% python3 -q
>>> import numpy as np
>>> import numpy.linalg as la
>>> np.set_printoptions(precision=3, suppress=True, linewidth=120, legacy="1.25")
>>> rnd = lambda a: np.round(a, 3) + 0
>>> rng = np.random.default_rng(927163)
>>> z = rng.integers(0, 2, 4)
>>> A = np.array([[0, -3, 2, 3], [1, -3, 0, -3], [2, 0, -2, -1], [2, 1, -3, 0]]) * (z[:, None] == z)
>>> A
array([[ 0,  0,  2,  0],
       [ 0, -3,  0, -3],
       [ 2,  0, -2,  0],
       [ 0,  1,  0,  0]])
>>> proj = np.triu(np.array([[3, 0, 2, 2], [1, 2, 2, 3], [0, 1, 0, 2], [2, 0, 3, 2]]), 1) + np.eye(4)
>>> out = proj @ A @ la.inv(proj)
>>> rnd(np.poly(out))
array([  1.,   5.,   5.,  -6., -12.])
>>> rnd(la.det(out))
-12.0
>>> u = np.array([0, 1, 1, -2])
>>> out = A + np.outer(u, np.eye(4)[3])
>>> rnd(la.det(out) / la.det(A)), rnd(1 + la.solve(A, u)[3])
(2.667, 2.667)
>>> la.matrix_rank(out - A)
1
>>> out
array([[ 0.,  0.,  2.,  0.],
       [ 0., -3.,  0., -2.],
       [ 2.,  0., -2.,  1.],
       [ 0.,  1.,  0., -2.]])
>>> out = np.array([[2, 2, 0], [1, 0, 2], [1, 2, 2], [0, 2, 1]])
>>> np.vstack([A, out.T]).shape
(7, 4)
>>> np.einsum("ik,kj->ij", A, out)
array([[ 2,  4,  4],
       [-3, -6, -9],
       [ 2,  0, -4],
       [ 1,  0,  2]])
>>> np.einsum("ij,ij->i", A, A)
array([ 4, 18,  8,  1])
>>> x0 = np.array([4, 0, 4, 2])
>>> target = A @ x0
>>> target
array([ 8, -6,  0,  0])
>>> rnd(la.solve(A, target + A[:, 0]))
array([5., 0., 4., 2.])
>>> m1 = np.array([[2, -2, 0, -1], [-2, 2, -2, 0], [0, -2, 2, -2], [-1, 0, -2, 2]])
>>> out = m1[0, 0] * m1[1:] - np.outer(m1[1:, 0], m1[0])
>>> out
array([[ 0,  0, -4, -2],
       [ 0, -4,  4, -4],
       [ 0, -2, -4,  3]])
>>> m1[:, 0] / m1[0, 0]
array([ 1. , -1. ,  0. , -0.5])
>>> np.flatnonzero(~out.round(6).any(axis=1))
array([], dtype=int64)
>>> la.matrix_rank(out), la.matrix_rank(m1)
(3, 4)
>>> out.reshape(-1, 2)
array([[ 0,  0],
       [-4, -2],
       [ 0, -4],
       [ 4, -4],
       [ 0, -2],
       [-4,  3]])
>>> T = out.reshape(3, 2, -1)
>>> T[:, 0]
array([[ 0,  0],
       [ 0, -4],
       [ 0, -2]])
>>> T.transpose(1, 0, 2)
array([[[ 0,  0],
        [ 0, -4],
        [ 0, -2]],

       [[-4, -2],
        [ 4, -4],
        [-4,  3]]])
>>> feats = np.load("arr.npy")
>>> feats
array([[20.908, -0.406,  0.475],
       [20.641,  0.174, -1.418],
       [20.291, -0.097,  0.829],
       [20.845,  0.889,  0.165],
       [20.274,  0.533,  0.266],
       [20.706,  0.741,  1.07 ],
       [20.38 ,  1.399,  1.054],
       [20.001,  0.836, -0.777],
       [19.284, -1.126,  0.178],
       [22.083,  0.176, -0.789],
       [20.329, -1.097,  0.285],
       [19.616, -0.168, -0.16 ],
       [19.86 ,  0.787,  1.088],
       [19.562, -0.296,  1.458],
       [20.758, -0.451, -0.412],
       [19.988,  0.347, -1.634],
       [18.524, -0.813, -0.95 ],
       [19.545, -1.137,  0.32 ],
       [19.279,  0.006, -1.197],
       [18.801,  0.707, -1.359],
       [20.665,  0.556,  0.262],
       [18.304, -1.129,  1.019],
       [19.65 , -1.167, -0.564]])
>>> x0 = np.array([9, 9, 7])
>>> (feats @ x0).argmax()
6
>>> x0 @ feats
Traceback (most recent call last):
  File "<python-input-39>", line 1, in <module>
    x0 @ feats
    ~~~^~~~~~~
ValueError: matmul: Input operand 1 has a mismatch in its core dimension 0, with gufunc signature (n?,k),(k,m?)->(n?,m?) (size 23 is different from 3)
>>> la.norm(feats @ x0) <= la.norm(feats, 2) * la.norm(x0) + 1e-9
True
>>> ang = np.radians(36)
>>> Rm = np.eye(3)
>>> Rm[0, 0] = Rm[2, 2] = np.cos(ang)
>>> Rm[0, 2], Rm[2, 0] = -np.sin(ang), np.sin(ang)
>>> rnd(Rm)
array([[ 0.809,  0.   , -0.588],
       [ 0.   ,  1.   ,  0.   ],
       [ 0.588,  0.   ,  0.809]])
>>> out = feats @ Rm.T
>>> rnd(np.abs(out - feats).max(axis=0))
array([ 4.593,  0.   , 13.131])
>>> np.allclose(feats @ feats.T, out @ out.T)
True
>>> out = np.array([[1, 0, 0, 0], [-3, 3, -2, -2], [-2, -3, 2, 1], [3, 3, -2, 0]])
>>> data = np.triu(out, 1)
>>> data
array([[ 0,  0,  0,  0],
       [ 0,  0, -2, -2],
       [ 0,  0,  0,  1],
       [ 0,  0,  0,  0]])
>>> U, sig, Vt = la.svd(data)
>>> vecs = Vt[:(sig > 1e-8).sum()]
>>> x0 = data[0] + 2 * data[2] + rng.integers(2) * np.eye(4)[2]
>>> x0
array([0., 0., 0., 2.])
>>> np.allclose(vecs.T @ vecs @ x0, x0)
True
>>> rnd(np.diag(vecs.T @ vecs))
array([0., 0., 1., 1.])
>>> rnd(la.norm(data, 2))
2.921
>>> data[0] @ data[2]
0
>>> rnd(la.norm(data[0] - data[2]))
1.0
>>> la.norm(data, axis=1).argmax()
1
>>> data - data[0]
array([[ 0,  0,  0,  0],
       [ 0,  0, -2, -2],
       [ 0,  0,  0,  1],
       [ 0,  0,  0,  0]])
>>> np.diff(data, axis=0)
array([[ 0,  0, -2, -2],
       [ 0,  0,  2,  3],
       [ 0,  0,  0, -1]])
>>> data.shape
(4, 4)
>>> data.sum(axis=1)
array([ 0, -4,  1,  0])
>>> la.rank(data)
Traceback (most recent call last):
  File "<python-input-66>", line 1, in <module>
    la.rank(data)
    ^^^^^^^
AttributeError: module 'numpy.linalg' has no attribute 'rank'
>>> np.zeros(4, 4)
Traceback (most recent call last):
  File "<python-input-67>", line 1, in <module>
    np.zeros(4, 4)
    ~~~~~~~~^^^^^^
TypeError: Cannot interpret '4' as a data type
>>> rk = la.matrix_rank(data)
>>> rk
2
>>> ns = la.svd(data)[2][rk:].T
>>> np.allclose(data @ ns, 0)
True
>>> la.matrix_rank(data.T @ data), la.matrix_rank(data @ data.T)
(2, 2)
>>> [int(la.matrix_rank(data[:i])) for i in range(1, len(data) + 1)]
[0, 1, 2, 2]
>>> [int(la.matrix_rank(np.delete(data, i, axis=0))) for i in range(4)]
[2, 1, 1, 2]
>>> (data != 0).astype(int)
array([[0, 0, 0, 0],
       [0, 0, 1, 1],
       [0, 0, 0, 1],
       [0, 0, 0, 0]])
>>> rnd(np.sort(la.eigvals(data).real))
array([0., 0., 0., 0.])
>>> (la.matrix_power((data != 0) + (data.T != 0) + np.eye(4), 4) > 0).astype(int)
array([[1, 0, 0, 0],
       [0, 1, 1, 1],
       [0, 1, 1, 1],
       [0, 1, 1, 1]])
>>> np.flatnonzero(la.matrix_power((data != 0) + (data.T != 0) + np.eye(4), 4)[1])
array([1, 2, 3])
>>> E = np.load("data.npy")
>>> rnd(E)
array([[0.257, 0.086, 0.429],
       [0.086, 0.029, 0.143],
       [0.429, 0.143, 0.714]])
>>> U, sig, Vt = la.svd(E)
>>> vecs = Vt[:(sig > 1e-8).sum()]
>>> x0 = E[1] + 5 * E[0] + rng.integers(2) * np.eye(3)[1]
>>> rnd(x0)
array([1.371, 1.457, 2.286])
>>> np.allclose(vecs.T @ vecs @ x0, x0)
False
>>> rnd(np.diag(vecs.T @ vecs))
array([0.257, 0.029, 0.714])
>>> rnd(la.norm(x0 - vecs.T @ vecs @ x0))
0.986
>>> z = rng.permutation(3)
>>> z
array([1, 2, 0])
>>> out = E[z][:, z]
>>> np.trace(out)
1.0
>>> rnd(out)
array([[0.029, 0.143, 0.086],
       [0.143, 0.714, 0.429],
       [0.086, 0.429, 0.257]])
>>> np.allclose(out, E)
False
>>> u = np.array([1, -1])
>>> rnd(np.polyval(u, out[2]))
array([-0.914, -0.571, -0.743])
>>> rnd(np.correlate(out[2], out[0], "full"))
array([0.007, 0.049, 0.086, 0.049, 0.007])
>>> rnd(np.convolve(out[2], u))
array([ 0.086,  0.343, -0.171, -0.257])
>>> w, vecs = la.eigh(E)
>>> x0 = np.array([3, -4, 1])
>>> rnd(x0 @ E @ x0 / (x0 @ x0)), rnd(w[0]), rnd(w[-1])
(0.11, 0.0, 1.0)
>>> rnd(la.eigvalsh(E[1:, 1:]))
array([0.   , 0.743])
>>> rnd(np.abs(E).sum(axis=1).max()), rnd(np.abs(w).max())
(1.286, 1.0)
>>> proj = np.triu(np.array([[-3, -3, 2], [2, -2, -3], [3, -3, 0]]), 1) + np.eye(3)
>>> out = proj @ E @ la.inv(proj)
>>> rnd(out)
array([[  0.857,   2.857,   8.286],
       [ -1.2  ,  -4.   , -11.6  ],
       [  0.429,   1.429,   4.143]])
>>> X = np.eye(4, dtype=int)[rng.permutation(4)]
>>> X
array([[1, 0, 0, 0],
       [0, 0, 1, 0],
       [0, 0, 0, 1],
       [0, 1, 0, 0]])
>>> rnd(la.det(X))
1.0
>>> (X != 0).astype(int)
array([[1, 0, 0, 0],
       [0, 0, 1, 0],
       [0, 0, 0, 1],
       [0, 1, 0, 0]])
>>> rnd(np.sort(la.eigvals(X).real))
array([-0.5, -0.5,  1. ,  1. ])
>>> (la.matrix_power((X != 0) + (X.T != 0) + np.eye(4), 4) > 0).astype(int)
array([[1, 0, 0, 0],
       [0, 1, 1, 1],
       [0, 1, 1, 1],
       [0, 1, 1, 1]])
>>> x0 = np.array([5, 5, -3, -4])
>>> X.T @ (X @ x0)
array([ 5,  5, -3, -4])
>>> 4 - la.matrix_rank(X - np.eye(4), tol=1e-8)
2
>>> rnd(np.sort(np.abs(np.degrees(np.angle(la.eigvals(X))))))
array([  0.,   0., 120., 120.])
>>> rnd(la.det(X))
1.0
>>> J = np.loadtxt("w.csv", delimiter=",")
>>> rnd(J)
array([[ 0.093,  0.812,  0.239, -0.525],
       [ 0.812,  0.274, -0.214,  0.47 ],
       [ 0.239, -0.214,  0.937,  0.138],
       [-0.525,  0.47 ,  0.138,  0.696]])
>>> x0 = np.array([2, 0, 1, 2])
>>> target = J @ x0
>>> c, lr = np.zeros(4), 1 / la.norm(J, 2) ** 2
>>> for i in range(25):
...     c -= lr * J.T @ (J @ c - target)
...     if i % 5 == 0: print(i, round(la.norm(J @ c - target), 3))
... 
0 0.0
5 0.0
10 0.0
15 0.0
20 0.0
>>> rnd(c)
array([2., 0., 1., 2.])
>>> K = np.array([[3, 2, 1], [1, 0, 1], [1, 1, 2]])
>>> K
array([[3, 2, 1],
       [1, 0, 1],
       [1, 1, 2]])
>>> u = np.array([-1, 1, 2])
>>> out = K + np.outer(u, np.eye(3)[2])
>>> out
array([[3., 2., 0.],
       [1., 0., 2.],
       [1., 1., 4.]])
>>> la.matrix_rank(la.inv(out) - la.inv(K), tol=1e-8)
1
>>> U, sig, Vt = la.svd(feats)
>>> rnd(sig)
array([96.064,  4.299,  3.665])
>>> np.argmax(sig[:-1] / (sig[1:] + 1e-6)) + 1
1
>>> out = U[:, :1] @ np.diag(sig[:1]) @ Vt[:1]
>>> rnd(np.abs(feats - out).max())
1.601
>>> rnd(la.norm(feats - out, 2)), rnd(sig[1])
(4.299, 4.299)
>>> rnd(la.det(K.T))
-4.0
>>> z = rng.permutation(3)
>>> out = K[:, z] * rng.choice([-1, 1], 3)
>>> out
array([[-1,  2, -3],
       [-1,  0, -1],
       [-2,  1, -1]])
>>> U, _, Vt = la.svd(K.T @ out)
>>> rnd(U @ Vt)
array([[ 0.,  0., -1.],
       [ 0.,  1.,  0.],
       [-1.,  0.,  0.]])
>>> rnd(la.lstsq(K, out)[0])
array([[ 0.,  0., -1.],
       [ 0.,  1.,  0.],
       [-1.,  0.,  0.]])
